% python3 -q
>>> import numpy as np
>>> np.set_printoptions(precision=3, suppress=True, linewidth=100, sign=" ")
>>> W0 = np.loadtxt("a.csv", delimiter=",")
>>> W0
array([[ 2.,  1.,  1.,  0.,  1.,  0.,  0.,  3.],
       [ 1.,  1.,  3.,  1.,  0.,  3.,  0.,  2.],
       [ 1.,  1.,  3.,  1.,  0.,  3.,  0.,  2.],
       [ 1.,  1.,  1.,  0.,  3.,  0.,  3.,  1.],
       [ 0.,  3.,  0.,  1.,  0.,  0.,  0.,  3.],
       [ 3.,  0.,  3.,  2.,  2.,  0.,  0.,  3.]])
>>> np.round(W0 @ np.linalg.pinv(W0) @ W0, 3) + 0
array([[ 2.,  1.,  1.,  0.,  1.,  0.,  0.,  3.],
       [ 1.,  1.,  3.,  1.,  0.,  3.,  0.,  2.],
       [ 1.,  1.,  3.,  1.,  0.,  3.,  0.,  2.],
       [ 1.,  1.,  1.,  0.,  3.,  0.,  3.,  1.],
       [ 0.,  3.,  0.,  1.,  0.,  0.,  0.,  3.],
       [ 3.,  0.,  3.,  2.,  2.,  0.,  0.,  3.]])
>>> np.allclose(W0[:-1].T @ np.linalg.lstsq(W0[:-1].T, W0[-1])[0], W0[-1])
False
>>> np.unique(W0.round(6), axis=0).shape
(5, 8)
>>> Uu, sigma, vt = np.linalg.svd(W0)
>>> sigma.round(3) + 0
array([ 9.703,  4.677,  3.783,  3.157,  1.301,  0.   ])
>>> np.argmax(sigma[:-1] / (sigma[1:] + 1e-6)) + 1
np.int64(5)
>>> other = Uu[:, :5] @ np.diag(sigma[:5]) @ vt[:5]
>>> np.linalg.matrix_rank(W0, rtol=0.05)
np.int64(5)
>>> round(float(np.linalg.norm(W0 - other, 2)), 3), round(float(sigma[5]), 3)
(0.0, 0.0)
>>> np.linalg.matrix_rank(other)
np.int64(5)
>>> print(np.round(np.linalg.norm(W0 - other) / np.linalg.norm(W0), 3))
0.0
>>> J = np.array([[-2, -2, -2], [-1, -2, -2], [0, 2, 3]])
>>> J[-1] = J[0] + 4 * J[1]
>>> J
array([[ -2,  -2,  -2],
       [ -1,  -2,  -2],
       [ -6, -10, -10]])
>>> # row 2 dominates
>>> rank = np.linalg.matrix_rank(W0)
>>> rank
np.int64(5)
>>> null = np.linalg.svd(W0)[2][rank:].T
>>> null.shape
(8, 3)
>>> np.allclose(W0 @ null, 0)
True
>>> [int(np.linalg.matrix_rank(np.delete(W0, i, axis=0))) for i in range(6)]
[4, 5, 5, 4, 4, 4]
>>> np.linalg.matrix_rank(W0.T @ W0), np.linalg.matrix_rank(W0 @ W0.T)
(np.int64(5), np.int64(5))
>>> [int(np.linalg.matrix_rank(W0[:i])) for i in range(1, len(W0) + 1)]
[1, 2, 2, 3, 4, 5]
>>> m1 = np.load("test17.npy")
>>> m1
array([[-3.549,  1.26 , -0.041,  1.529, -2.158,  0.833,  0.468],
       [-2.28 ,  1.888,  1.665,  0.201,  2.431, -2.035,  1.77 ],
       [ 0.307,  0.171, -2.038, -0.364, -0.018,  0.719,  1.427],
       [-0.951,  2.41 ,  1.247,  0.385, -1.934, -0.766,  1.672],
       [ 1.778, -5.53 , -3.446, -4.106, -0.018,  1.552, -4.329],
       [-2.388, -1.133, -0.328,  4.062, -3.297, -0.591, -0.508],
       [ 2.647,  0.81 ,  0.37 ,  1.461,  0.058,  1.913,  2.956],
       [-1.658,  1.569, -0.31 , -1.364, -1.129,  0.562,  2.112],
       [ 2.034, -2.262, -3.162,  1.326, -0.331,  3.285,  2.645],
       [-2.003,  1.594,  3.919, -1.393,  2.711, -1.856,  2.063],
       [-0.853, -5.741,  3.806,  3.518, -1.763,  0.557, -2.216],
       [-2.03 ,  0.738, -0.85 , -0.745,  0.484,  0.869,  3.403],
       [ 0.728, -0.683,  1.398,  0.315,  1.694,  1.701,  0.43 ],
       [-3.768, -0.504,  2.342,  0.162, -4.645, -1.607,  0.865],
       [-0.652,  4.576,  0.631,  0.252, -1.523, -1.934,  3.147],
       [-6.261,  1.117, -2.654, -3.417,  0.976,  0.121,  0.921],
       [-2.7  ,  4.007, -1.121, -3.026, -1.812, -1.584, -1.447],
       [ 1.679, -2.072, -4.835, -0.535, -2.61 ,  2.793,  0.412]])
>>> rng = np.random.default_rng(4957)
>>> other = m1 + rng.integers(-2, 3, (18, 6)) @ rng.integers(-2, 3, (6, 7))
>>> other
array([[ -1.549,   6.26 ,   1.959,  -0.471,  -0.158,   0.833,   2.468],
       [  4.72 ,  10.888,  -2.335,   1.201,  -3.569,   3.965,   6.77 ],
       [  1.307,   1.171,   1.962,   3.636,   5.982,  -2.281,   5.427],
       [  3.049,   7.41 ,  -1.753,  -0.615,  -9.934,   4.234,  -0.328],
       [  0.778,  -4.53 ,  -8.446,  -1.106,  -4.018,   3.552,   3.671],
       [ -0.388,  -2.133, -15.328,  -2.938,   2.703,   5.409,  10.492],
       [  0.647,   1.81 , -12.63 ,  -1.539,   2.058,   5.913,  17.956],
       [ -2.658,  -2.431,  -5.31 ,  -2.364,   0.871,   1.562,   5.112],
       [  6.034,  -1.262, -10.162,  -2.674,   3.669,   7.285,   5.645],
       [  5.997,  11.594,  12.919,   7.607,  -5.289,  -0.856,  -1.937],
       [  4.147,   2.259,   6.806,  11.518, -13.763,   3.557,  -3.216],
       [ -1.03 ,  -1.262,  -3.85 ,  -3.745,   8.484,   0.869,   7.403],
       [ -3.272,  -1.683,  -1.602,  -0.685,  -0.306,   1.701,   3.43 ],
       [-13.768,  -7.504,   2.342,  -2.838,  -0.645,  -6.607,   1.865],
       [ -0.652,   8.576,   8.631,  11.252, -11.523,  -3.934,   1.147],
       [  5.739,  12.117,  -0.654,  -2.417,  -1.024,   5.121,  -0.079],
       [ -7.7  ,  -0.993,  -4.121, -11.026,   6.188,  -3.584,   0.553],
       [ -2.321, -10.072,   3.165,   0.465,   1.39 ,  -3.207,  -9.588]])
>>> print(np.round(np.linalg.svd(other - m1, compute_uv=False), 3) + 0)
[ 44.     36.997  18.592  13.809   7.265   1.068   0.   ]
>>> np.linalg.matrix_rank(other - m1, tol=1e-8)
np.int64(6)
>>> other - m1
array([[  2.,   5.,   2.,  -2.,   2.,   0.,   2.],
       [  7.,   9.,  -4.,   1.,  -6.,   6.,   5.],
       [  1.,   1.,   4.,   4.,   6.,  -3.,   4.],
       [  4.,   5.,  -3.,  -1.,  -8.,   5.,  -2.],
       [ -1.,   1.,  -5.,   3.,  -4.,   2.,   8.],
       [  2.,  -1., -15.,  -7.,   6.,   6.,  11.],
       [ -2.,   1., -13.,  -3.,   2.,   4.,  15.],
       [ -1.,  -4.,  -5.,  -1.,   2.,   1.,   3.],
       [  4.,   1.,  -7.,  -4.,   4.,   4.,   3.],
       [  8.,  10.,   9.,   9.,  -8.,   1.,  -4.],
       [  5.,   8.,   3.,   8., -12.,   3.,  -1.],
       [  1.,  -2.,  -3.,  -3.,   8.,   0.,   4.],
       [ -4.,  -1.,  -3.,  -1.,  -2.,   0.,   3.],
       [-10.,  -7.,   0.,  -3.,   4.,  -5.,   1.],
       [  0.,   4.,   8.,  11., -10.,  -2.,  -2.],
       [ 12.,  11.,   2.,   1.,  -2.,   5.,  -1.],
       [ -5.,  -5.,  -3.,  -8.,   8.,  -2.,   2.],
       [ -4.,  -8.,   8.,   1.,   4.,  -6., -10.]])
